$ ipython --no-banner

In [1]: import numpy as np

In [2]: from numpy import linalg as LA

In [3]: np.set_printoptions(precision=2, suppress=True, linewidth=200)

In [4]: W0 = np.load("case4.npy")

In [5]: print(W0)
[[ 0  2  0  2]
 [-6 -2 -6 -2]
 [ 0  1  0  1]
 [-3 -1 -3 -1]]

In [6]: x0 = np.array([2, 3, -3, 2])

In [7]: a = np.maximum(W0 @ x0, 0)

In [8]: print(np.flatnonzero(a > 1e-9))
[0 2]

In [9]: print(W0.T @ a)
[ 0 25  0 25]

In [10]: print(np.tanh(W0 @ x0))
[ 1.   -1.    1.   -0.96]

In [11]: other = W0 / LA.norm(W0, axis=1, keepdims=True)

In [12]: G = other @ other.T

In [13]: print((G - 2 * np.eye(4)).round(6).argmax(axis=1))
[2 3 0 1]

In [14]: print((np.abs(G) > 0.9).astype(int))
[[1 0 1 0]
 [0 1 0 1]
 [1 0 1 0]
 [0 1 0 1]]

In [15]: print(LA.norm(other, axis=1))
[1. 1. 1. 1.]

In [16]: print(np.argwhere(np.triu(np.abs(G) > 0.95, 1)))
[[0 2]
 [1 3]]

In [17]: print(round(float(np.degrees(np.arccos(np.clip(G[2, 3], -1, 1)))), 2))
108.43

In [18]: print(np.abs(np.diag(LA.qr(W0)[1])) > 1e-9)
[ True  True False False]

In [19]: print(round(LA.norm(W0, 2) / LA.norm(W0), 2))
0.96

In [20]: print(LA.cond(W0) > 100)
True

In [21]: print(np.argsort(-LA.norm(W0, axis=0).round(6), kind="stable")[:3])
[0 2 1]

In [22]: M = np.load("mat.npy")

In [23]: print(M)
[[ 1.36 -1.91  3.79]
 [ 0.81 -2.98  3.8 ]
 [ 4.67  0.57  2.41]
 [-0.25 -4.31  4.06]
 [ 5.19  2.21  2.61]
 [ 6.09  3.28  2.36]
 [ 6.72  5.    2.52]
 [ 3.5   1.39  3.46]
 [-1.51 -4.47  4.85]
 [ 3.77  1.53  3.33]
 [ 8.46  4.35  1.14]
 [ 0.62 -1.28  4.5 ]
 [ 2.96 -0.05  3.34]
 [ 5.95  4.24  2.78]
 [10.19  7.44  1.02]
 [ 2.92 -0.3   3.29]]

In [24]: hat = M @ LA.solve(M.T @ M, M.T)

In [25]: print(np.round(LA.eigvalsh(hat), 2) + 0)
[0. 0. 0. 0. 0. 0. 0. 0. 0. 0. 0. 0. 0. 1. 1. 1.]

In [26]: x0 = np.array([0, -1, 2])

In [27]: y = M @ x0

In [28]: print(np.round(LA.lstsq(M, y)[0], 2) + 0)
[ 0. -1.  2.]

In [29]: print(np.round(LA.pinv(M) @ M, 2) + 0)
[[1. 0. 0.]
 [0. 1. 0.]
 [0. 0. 1.]]

In [30]: print(np.round(LA.solve(M.T @ M, M.T @ y), 2) + 0)
[ 0. -1.  2.]

In [31]: rng = np.random.default_rng(43)

In [32]: y = y + 0.02 * rng.normal(size=16)

In [33]: print(y)
[ 9.49 10.59  4.24 12.41  2.97  1.46  0.04  5.53 14.15  5.15 -2.05 10.28  6.72  1.31 -5.42  6.88]

In [34]: b, *_ = LA.lstsq(M, y)

In [35]: print([round(float(LA.norm(LA.solve(M.T @ M + lam * np.eye(3), M.T @ y))), 2) for lam in (0, 1, 10, 100)])
[2.24, 2.22, 2.1, 1.42]

In [36]: print(np.round(M.T @ (y - M @ b), 2) + 0)
[0. 0. 0.]

In [37]: print(b.round(2) + 0)
[ 0. -1.  2.]

In [38]: data = np.load("a.npy")

In [39]: print(data)
[[ 1.95  1.03  0.02]
 [ 2.01  0.97  0.01]
 [ 1.95  0.98  0.07]
 [ 2.01  1.02  0.  ]
 [ 0.99  1.95  1.96]
 [ 0.97  2.02  2.01]
 [ 1.08  2.05  1.97]
 [ 0.93  2.1   2.01]
 [ 1.03  1.98 -0.03]
 [ 1.01  2.02  0.01]
 [ 1.07  2.   -0.01]
 [ 0.98  1.95 -0.09]]

In [40]: cen = (data - data.mean(axis=0)) / data.std(axis=0)

In [41]: print(np.argwhere(np.abs(cen) > 2))
[]

In [42]: b = LA.lstsq(np.delete(cen, 2, axis=1), cen[:, 2])[0]

In [43]: print(round(float(1 - np.var(cen[:, 2] - np.delete(cen, 2, axis=1) @ b)), 2))
0.26

In [44]: print(b)
[0.45 0.95]

In [45]: print(np.abs(b).argmax())
1

In [46]: x0 = np.array([1, 3, 0])

In [47]: y = data @ x0

In [48]: print(np.round(LA.pinv(data) @ data, 2) + 0)
[[1. 0. 0.]
 [0. 1. 0.]
 [0. 0. 1.]]

In [49]: print(y)
[5.04 4.92 4.89 5.07 6.84 7.03 7.23 7.23 6.97 7.07 7.07 6.83]

In [50]: y = y + 0.05 * rng.normal(size=12)

In [51]: print(y)
[5.01 4.95 4.87 5.05 6.92 6.99 7.15 7.25 6.87 7.08 7.12 6.83]

In [52]: b, *_ = LA.lstsq(data, y)

In [53]: print([round(float(LA.norm(LA.solve(data.T @ data + lam * np.eye(3), data.T @ y))), 2) for lam in (0, 1, 10, 100)])
[3.16, 2.98, 2.45, 1.07]

In [54]: print(np.round(LA.norm(y - data @ b), 2))
0.17

In [55]: print(b.round(2) + 0)
[1. 3. 0.]

In [56]: print(np.round(data.T @ (y - data @ b), 2) + 0)
[0. 0. 0.]

In [57]: labels = rng.permutation(3)

In [58]: other = data[:, labels] * rng.choice([-1, 1], 3)

In [59]: print(other)
[[-1.03 -1.95  0.02]
 [-0.97 -2.01  0.01]
 [-0.98 -1.95  0.07]
 [-1.02 -2.01  0.  ]
 [-1.95 -0.99  1.96]
 [-2.02 -0.97  2.01]
 [-2.05 -1.08  1.97]
 [-2.1  -0.93  2.01]
 [-1.98 -1.03 -0.03]
 [-2.02 -1.01  0.01]
 [-2.   -1.07 -0.01]
 [-1.95 -0.98 -0.09]]

In [60]: left, _, Vt = LA.svd(data.T @ other)

In [61]: print(labels)
[1 0 2]

In [62]: print(np.round(LA.lstsq(data, other)[0], 2) + 0)
[[ 0. -1.  0.]
 [-1.  0.  0.]
 [ 0.  0.  1.]]

In [63]: print(np.round(left @ Vt, 2) + 0)
[[ 0. -1.  0.]
 [-1.  0.  0.]
 [ 0.  0.  1.]]

In [64]: x0 = np.array([-1, 1, -3])

In [65]: a = np.maximum(other @ x0, 0)

In [66]: print(other.T @ a)
[-8.38 -4.3  -0.14]

In [67]: print(np.tanh(other @ x0))
[-0.75 -0.79 -0.83 -0.76 -1.   -1.   -1.   -1.    0.78  0.75  0.74  0.85]

In [68]: print(a)
[0.   0.   0.   0.   0.   0.   0.   0.   1.04 0.98 0.96 1.24]

In [69]: print(np.maximum(other @ (3 * x0), 0))
[0.   0.   0.   0.   0.   0.   0.   0.   3.12 2.94 2.88 3.72]

In [70]: basis = np.array([[1, 3, 1], [2, 3, 0], [0, 0, 3]])

In [71]: X = np.repeat(basis, 10 // 3, axis=0)

In [72]: X = X + 0.05 * rng.normal(size=X.shape)

In [73]: print(X)
[[ 1.02  2.94  1.1 ]
 [ 0.94  2.92  0.91]
 [ 1.    3.02  1.02]
 [ 1.98  2.96  0.04]
 [ 1.96  2.94  0.07]
 [ 2.01  3.02  0.03]
 [-0.03 -0.03  3.03]
 [-0.03  0.02  3.  ]
 [-0.06  0.05  2.94]]

In [74]: theta = np.radians(36)

In [75]: R = np.eye(3)

In [76]: R[1, 1] = R[2, 2] = np.cos(theta)

In [77]: R[1, 2], R[2, 1] = -np.sin(theta), np.sin(theta)

In [78]: print(R)
[[ 1.    0.    0.  ]
 [ 0.    0.81 -0.59]
 [ 0.    0.59  0.81]]

In [79]: other = X @ R.T

In [80]: print(LA.svd(X, compute_uv=False), LA.svd(other, compute_uv=False))
[8.3  5.25 1.03] [8.3  5.25 1.03]

In [81]: print(np.allclose(X @ X.T, other @ other.T))
True

In [82]: Q, R = LA.qr(X)

In [83]: print(Q.round(2) + 0)
[[-0.27 -0.48  0.  ]
 [-0.24 -0.53 -0.05]
 [-0.26 -0.53 -0.03]
 [-0.52  0.26  0.03]
 [-0.51  0.25  0.03]
 [-0.52  0.25  0.02]
 [ 0.01 -0.01  0.59]
 [ 0.01 -0.03  0.58]
 [ 0.02 -0.07  0.55]]

In [84]: print(np.allclose(R.T @ R, X.T @ X))
True

In [85]: print(R)
[[-3.84 -6.89 -0.76]
 [ 0.   -2.3  -1.84]
 [ 0.    0.    5.09]]

In [86]: w, evecs = LA.eig(R)

In [87]: print(w)
[-3.84 -2.3   5.09]

In [88]: print(round(float(np.prod(w)), 2))
44.9

In [89]: F = np.loadtxt("m.csv", delimiter=",")

In [90]: print(F)
[[ 0.  1.  1.]
 [-1.  0.  1.]
 [-1. -1.  0.]]

In [91]: print(np.allclose(F[:-1].T @ LA.lstsq(F[:-1].T, F[-1])[0], F[-1]))
True

In [92]: print(np.round(F @ LA.pinv(F) @ F, 2) + 0)
[[ 0.  1.  1.]
 [-1.  0.  1.]
 [-1. -1.  0.]]

In [93]: print(LA.lstsq(F[:-1].T, F[-1])[2])
2

In [94]: print(np.einsum("ij,ji->", F, F))
-6.0

In [95]: print(round(float(LA.det(F.T)), 2))
0.0

In [96]: print(np.round(LA.eigvals(F), 2) + 0)
[0.+1.73j 0.-1.73j 0.+0.j  ]

In [97]: print(round(float(LA.det(F[::-1])), 2))
0.0

In [98]: print(np.round(LA.eigvals(F).sum().real, 2))
-0.0

In [99]: print(np.einsum("ii->", F))
0.0

In [100]: print(np.kron(np.eye(2, dtype=int), F))
[[ 0.  1.  1.  0.  0.  0.]
 [-1.  0.  1. -0.  0.  0.]
 [-1. -1.  0. -0. -0.  0.]
 [ 0.  0.  0.  0.  1.  1.]
 [-0.  0.  0. -1.  0.  1.]
 [-0. -0.  0. -1. -1.  0.]]

In [101]: print(round(float(LA.det(2 * F)), 2), np.round(LA.det(F), 2))
0.0 0.0
